% ipython --no-banner

In [1]: import numpy as np

In [2]: np.set_printoptions(suppress=True, linewidth=140)

In [3]: rnd = lambda a: np.round(a, 1) + 0

In [4]: F = np.load("sample13.npy")

In [5]: rnd(F)
Out[5]: 
array([[ 0.6,  0.6,  0.2, -0.2,  0.6],
       [ 0.6,  0.3, -0.2,  0.2, -0.7],
       [ 0.2, -0.2,  0.9,  0.1, -0.2],
       [-0.2,  0.2,  0.1,  0.9,  0.2],
       [ 0.6, -0.7, -0.2,  0.2,  0.3]])

In [6]: w, evecs = np.linalg.eig(F)

In [7]: rnd(np.sort(np.linalg.eigvals(F.T)))
Out[7]: array([-1.,  1.,  1.,  1.,  1.])

In [8]: rnd(np.sort(np.linalg.eigvals(F @ F)))
Out[8]: array([1., 1., 1., 1., 1.])

In [9]: rnd(w)
Out[9]: array([ 1., -1.,  1.,  1.,  1.])

In [10]: t3 = np.stack([F, -3 * F, F[::-1]])

In [11]: np.linalg.matrix_rank(t3)
Out[11]: array([5, 5, 5])

In [12]: rnd(t3.sum(axis=0))
Out[12]: 
array([[-0.6, -1.8, -0.6,  0.6, -0.8],
       [-1.3, -0.3,  0.6,  0.4,  1.7],
       [-0.2,  0.2, -0.9, -0.1,  0.2],
       [ 0.9, -0.2, -0.4, -1.6, -1.2],
       [-0.5,  2. ,  0.7, -0.7,  0. ]])

In [13]: rnd(np.linalg.det(t3))
Out[13]: array([ -1., 243.,  -1.])

In [14]: w, evecs = np.linalg.eigh(F)

In [15]: rnd(evecs.T @ evecs)
Out[15]: 
array([[1., 0., 0., 0., 0.],
       [0., 1., 0., 0., 0.],
       [0., 0., 1., 0., 0.],
       [0., 0., 0., 1., 0.],
       [0., 0., 0., 0., 1.]])

In [16]: np.unique(w.round(6) + 0, return_counts=True)[1]
Out[16]: array([1, 4])

In [17]: rnd(np.linalg.eigvalsh(F @ F))
Out[17]: array([1., 1., 1., 1., 1.])

In [18]: rnd(np.linalg.eigvalsh(F + -2 * np.eye(5)))
Out[18]: array([-3., -1., -1., -1., -1.])

In [19]: rnd(w)
Out[19]: array([-1.,  1.,  1.,  1.,  1.])

In [20]: rng = np.random.default_rng(893)

In [21]: out = F + rng.integers(-2, 3, (5, 4)) @ rng.integers(-2, 3, (4, 5))

In [22]: rnd(out)
Out[22]: 
array([[ 0.6,  0.6,  0.2, -0.2,  0.6],
       [-3.4, -7.7,  1.8,  2.2, -8.7],
       [ 4.2, -0.2,  7.9, -0.9, -6.2],
       [-6.2, -5.8, -3.9,  2.9, -3.8],
       [ 1.6,  1.3, -1.2, -0.8, -1.7]])

In [23]: rnd(np.linalg.svd(out - F, compute_uv=False))
Out[23]: array([15.3, 11.3,  3.3,  0. ,  0. ])

In [24]: np.linalg.matrix_rank(out - F, tol=1e-8)
Out[24]: np.int64(4)

In [25]: W0 = np.loadtxt("arr.csv", delimiter=",")

In [26]: rnd(W0)
Out[26]: 
array([[ 0. ,  0.5, -0.3,  0.8,  1.1],
       [ 0. , -0.7,  0.6, -1.4,  0.2],
       [ 1.2, -0.2, -2.7, -4.2, -0.5],
       [-0.2, -1.4,  1.2, -1.9, -1.9],
       [ 0.8,  0.6, -2.5, -1.6, -0.6],
       [ 0.9, -0.5, -1.6, -3.7, -0.2],
       [-1.2, -0.5,  2.9,  3.1, -0.9],
       [ 0.1,  1.4, -1.2,  1.9,  1.3],
       [ 0.9,  1.9, -3. ,  0.5,  2.8]])

In [27]: rank = np.linalg.matrix_rank(W0)

In [28]: rank
Out[28]: np.int64(3)

In [29]: null = np.linalg.svd(W0)[2][rank:].T

In [30]: np.allclose(W0 @ null, 0)
Out[30]: True

In [31]: mat = np.loadtxt("mat.csv", delimiter=",")

In [32]: mat
Out[32]: 
array([[11.,  3.,  9.,  0.,  6.,  0.,  3.,  0.,  3.],
       [ 3.,  3.,  3.,  0.,  2.,  0.,  1.,  0.,  1.],
       [ 9.,  3., 11.,  0.,  6.,  0.,  3.,  0.,  3.],
       [ 0.,  0.,  0.,  2.,  0.,  0.,  0.,  0.,  0.],
       [ 6.,  2.,  6.,  0.,  6.,  0.,  2.,  0.,  2.],
       [ 0.,  0.,  0.,  0.,  0.,  2.,  0.,  0.,  0.],
       [ 3.,  1.,  3.,  0.,  2.,  0.,  3.,  0.,  1.],
       [ 0.,  0.,  0.,  0.,  0.,  0.,  0.,  2.,  0.],
       [ 3.,  1.,  3.,  0.,  2.,  0.,  1.,  0.,  3.]])

In [33]: def softmax(z):
    ...:     e = np.exp(z - z.max(axis=-1, keepdims=True))
    ...:     return e / e.sum(axis=-1, keepdims=True)
    ...: 

In [34]: rnd(softmax(10 * mat[2]))
Out[34]: array([0., 0., 1., 0., 0., 0., 0., 0., 0.])

In [35]: scores = mat @ mat.T / np.sqrt(9)

In [36]: softmax(scores).round(6).argmax(axis=1)
Out[36]: array([0, 0, 2, 3, 0, 5, 0, 7, 0])

In [37]: rnd(softmax(scores))
Out[37]: 
array([[0.8, 0. , 0.2, 0. , 0. , 0. , 0. , 0. , 0. ],
       [0.5, 0. , 0.5, 0. , 0. , 0. , 0. , 0. , 0. ],
       [0.2, 0. , 0.8, 0. , 0. , 0. , 0. , 0. , 0. ],
       [0.1, 0.1, 0.1, 0.3, 0.1, 0.1, 0.1, 0.1, 0.1],
       [0.5, 0. , 0.5, 0. , 0. , 0. , 0. , 0. , 0. ],
       [0.1, 0.1, 0.1, 0.1, 0.1, 0.3, 0.1, 0.1, 0.1],
       [0.5, 0. , 0.5, 0. , 0. , 0. , 0. , 0. , 0. ],
       [0.1, 0.1, 0.1, 0.1, 0.1, 0.1, 0.1, 0.3, 0.1],
       [0.5, 0. , 0.5, 0. , 0. , 0. , 0. , 0. , 0. ]])

In [38]: w, evecs = np.linalg.eigh(mat)

In [39]: rnd(np.linalg.eigvalsh(mat + -3 * np.eye(9)))
Out[39]: array([-1., -1., -1., -1., -1., -1., -1., -1., 24.])

In [40]: rnd(w)
Out[40]: array([ 2.,  2.,  2.,  2.,  2.,  2.,  2.,  2., 27.])

In [41]: rnd(evecs.T @ evecs)
Out[41]: 
array([[1., 0., 0., 0., 0., 0., 0., 0., 0.],
       [0., 1., 0., 0., 0., 0., 0., 0., 0.],
       [0., 0., 1., 0., 0., 0., 0., 0., 0.],
       [0., 0., 0., 1., 0., 0., 0., 0., 0.],
       [0., 0., 0., 0., 1., 0., 0., 0., 0.],
       [0., 0., 0., 0., 0., 1., 0., 0., 0.],
       [0., 0., 0., 0., 0., 0., 1., 0., 0.],
       [0., 0., 0., 0., 0., 0., 0., 1., 0.],
       [0., 0., 0., 0., 0., 0., 0., 0., 1.]])

In [42]: w.sum(), np.trace(mat)
Out[42]: (np.float64(43.0), np.float64(43.0))

In [43]: rnd(np.linalg.eigvalsh(mat @ mat))
Out[43]: array([  4.,   4.,   4.,   4.,   4.,   4.,   4.,   4., 729.])

In [44]: rnd(np.linalg.svd(mat, compute_uv=False))
Out[44]: array([27.,  2.,  2.,  2.,  2.,  2.,  2.,  2.,  2.])

In [45]: J = np.array([[4, 5, 0, 0, 0, 0],
    ...:     [0, 0, 0, 0, 0, 0],
    ...:     [4, 4, 0, 0, 0, 0],
    ...:     [0, 0, 4, 5, 0, 0],
    ...:     [0, 0, 0, 0, 0, 0],
    ...:     [0, 0, 4, 4, 0, 0],
    ...:     [0, 0, 0, 0, 4, 5],
    ...:     [0, 0, 0, 0, 0, 0],
    ...:     [0, 0, 0, 0, 4, 4]])

In [46]: x = np.array([-2, -2, 1, 0, 1, 2])

In [47]: target = J @ x

In [48]: target
Out[48]: array([-18,   0, -16,   4,   0,   4,  14,   0,  12])

In [49]: rnd(np.linalg.solve(J.T @ J, J.T @ target))
Out[49]: array([-2., -2.,  1.,  0.,  1.,  2.])

In [50]: target = target + 0.1 * rng.normal(size=9)

In [51]: rnd(target)
Out[51]: array([-18. ,   0. , -16. ,   4.2,   0. ,   3.9,  14.2,   0.1,  11.6])

In [52]: coef, *_ = np.linalg.lstsq(J, target)

In [53]: rnd(J.T @ (target - J @ coef))
Out[53]: array([0., 0., 0., 0., 0., 0.])

In [54]: theta = np.radians(143)

In [55]: Rm = np.eye(6)

In [56]: Rm[2, 2] = Rm[5, 5] = np.cos(theta)

In [57]: Rm[2, 5], Rm[5, 2] = -np.sin(theta), np.sin(theta)

In [58]: rnd(Rm)
Out[58]: 
array([[ 1. ,  0. ,  0. ,  0. ,  0. ,  0. ],
       [ 0. ,  1. ,  0. ,  0. ,  0. ,  0. ],
       [ 0. ,  0. , -0.8,  0. ,  0. , -0.6],
       [ 0. ,  0. ,  0. ,  1. ,  0. ,  0. ],
       [ 0. ,  0. ,  0. ,  0. ,  1. ,  0. ],
       [ 0. ,  0. ,  0.6,  0. ,  0. , -0.8]])

In [59]: out = J @ Rm.T

In [60]: rnd(np.linalg.det(Rm)), rnd(np.trace(Rm))
Out[60]: (np.float64(1.0), np.float64(2.4))

In [61]: rnd(np.linalg.svd(J, compute_uv=False)), rnd(np.linalg.svd(out, compute_uv=False))
Out[61]: (array([8.5, 8.5, 8.5, 0.5, 0.5, 0.5]), array([8.5, 8.5, 8.5, 0.5, 0.5, 0.5]))

In [62]: M = np.load("w.npy")

In [63]: M
Out[63]: 
array([[0., 0., 0., 0., 3., 5., 5.],
       [0., 0., 0., 0., 3., 0., 5.],
       [0., 0., 0., 0., 5., 1., 5.],
       [0., 0., 0., 0., 3., 2., 4.],
       [3., 3., 5., 3., 0., 0., 0.],
       [5., 0., 1., 2., 0., 0., 0.],
       [5., 5., 5., 4., 0., 0., 0.]])

In [64]: # rows and columns are dependent

In [65]: rank = np.linalg.matrix_rank(M)

In [66]: rank
Out[66]: np.int64(6)

In [67]: null = np.linalg.svd(M)[2][rank:].T

In [68]: np.linalg.matrix_rank(M.T @ M), np.linalg.matrix_rank(M @ M.T)
Out[68]: (np.int64(6), np.int64(6))

In [69]: np.allclose(M @ null, 0)
Out[69]: True

In [70]: null.shape
Out[70]: (7, 1)

In [71]: rnd(M @ null)
Out[71]: 
array([[0.],
       [0.],
       [0.],
       [0.],
       [0.],
       [0.],
       [0.]])

In [72]: x = np.array([-2, -2, 2, 0, 1, -2, 1])

In [73]: a = np.maximum(M @ x, 0)

In [74]: M * (a > 1e-9)[:, None]
Out[74]: 
array([[0., 0., 0., 0., 0., 0., 0.],
       [0., 0., 0., 0., 3., 0., 5.],
       [0., 0., 0., 0., 5., 1., 5.],
       [0., 0., 0., 0., 3., 2., 4.],
       [0., 0., 0., 0., 0., 0., 0.],
       [0., 0., 0., 0., 0., 0., 0.],
       [0., 0., 0., 0., 0., 0., 0.]])

In [75]: np.maximum(M @ x, 0) - np.maximum(-M @ x, 0)
Out[75]: array([ -2.,   8.,   8.,   3.,  -2.,  -8., -10.])

In [76]: rnd(np.tanh(M @ x))
Out[76]: array([-1.,  1.,  1.,  1., -1., -1., -1.])

In [77]: np.maximum(M @ (3 * x), 0)
Out[77]: array([ 0., 24., 24.,  9.,  0.,  0.,  0.])

In [78]: w, evecs = np.linalg.eigh(M)

In [79]: x = np.array([-1, 5, -5, -5, 0, 2, -3])

In [80]: rnd(x @ M @ x / (x @ x)), rnd(w[0]), rnd(w[-1])
Out[80]: (np.float64(0.8), np.float64(-12.6), np.float64(12.6))

In [81]: (np.sign(evecs[:, -1].round(6)) == np.sign(evecs[0, -1].round(6))).astype(int)
Out[81]: array([1, 1, 1, 1, 1, 1, 1])

In [82]: rnd(evecs * np.maximum(w, 0) @ evecs.T)
Out[82]: 
array([[3.1, 0.9, 1.3, 1.6, 1.5, 2.5, 2.5],
       [0.9, 2. , 1.6, 1.1, 1.5, 0. , 2.5],
       [1.3, 1.6, 2.5, 1.5, 2.5, 0.5, 2.5],
       [1.6, 1.1, 1.5, 1.2, 1.5, 1. , 2. ],
       [1.5, 1.5, 2.5, 1.5, 2.5, 0.7, 2.5],
       [2.5, 0. , 0.5, 1. , 0.7, 2.3, 1.2],
       [2.5, 2.5, 2.5, 2. , 2.5, 1.2, 3.9]])

In [83]: A = np.load("m.npy")

In [84]: A
Out[84]: 
array([[ 0,  0,  0],
       [-4,  0,  4],
       [ 4,  0, -4]])

In [85]: np.linalg.matrix_rank(A, rtol=0.1)
Out[85]: np.int64(1)

In [86]: np.argsort(-np.linalg.norm(A, axis=0).round(6), kind="stable")[:3]
Out[86]: array([0, 2, 1])

In [87]: m1 = np.loadtxt("a.csv", delimiter=",")

In [88]: m1
Out[88]: 
array([[ 2., -1.,  0.,  1.,  1.],
       [-1.,  4., -2., -1.,  2.],
       [ 0., -2.,  4., -1., -1.],
       [ 1., -1., -1., -4.,  2.],
       [ 1.,  2., -1.,  2., -2.]])

In [89]: idx = rng.permutation(3)

In [90]: idx
Out[90]: array([0, 1, 2])

In [91]: out = A[idx][:, idx]

In [92]: out
Out[92]: 
array([[ 0,  0,  0],
       [-4,  0,  4],
       [ 4,  0, -4]])

In [93]: np.allclose(out, A)
Out[93]: True

In [94]: np.linalg.cond(W0) > 100
Out[94]: np.True_

In [95]: rnd(np.linalg.norm(W0, 2) / np.linalg.norm(W0))
Out[95]: np.float64(0.8)

In [96]: np.linalg.matrix_rank(W0, rtol=0.1)
Out[96]: np.int64(3)

In [97]: w1 = np.array([[0, 0, 0, 1], [3, 1, 0, 2], [1, 3, 3, 1], [0, 3, 3, 0], [2, 3, 0, 2]])

In [98]: coef = np.array([1, -2, 2, 2])

In [99]: act = np.maximum(m1 @ w1 + coef, 0)

In [100]: (act > 0).astype(int)
Out[100]: 
array([[0, 1, 1, 1],
       [1, 0, 0, 1],
       [0, 1, 1, 0],
       [1, 0, 0, 1],
       [1, 0, 1, 1]])

In [101]: C = np.array([[-3, 3], [1, -2], [-2, -3], [0, 2]])

In [102]: act @ C
Out[102]: 
array([[ -7., -13.],
       [-45.,  67.],
       [-20., -37.],
       [ -3.,  11.],
       [-16.,  -5.]])

In [103]: w1 @ C
Out[103]: 
array([[  0,   2],
       [ -8,  11],
       [ -6, -10],
       [ -3, -15],
       [ -3,   4]])

In [104]: (act @ C).round(6).argmax(axis=1)
Out[104]: array([0, 1, 0, 1, 1])
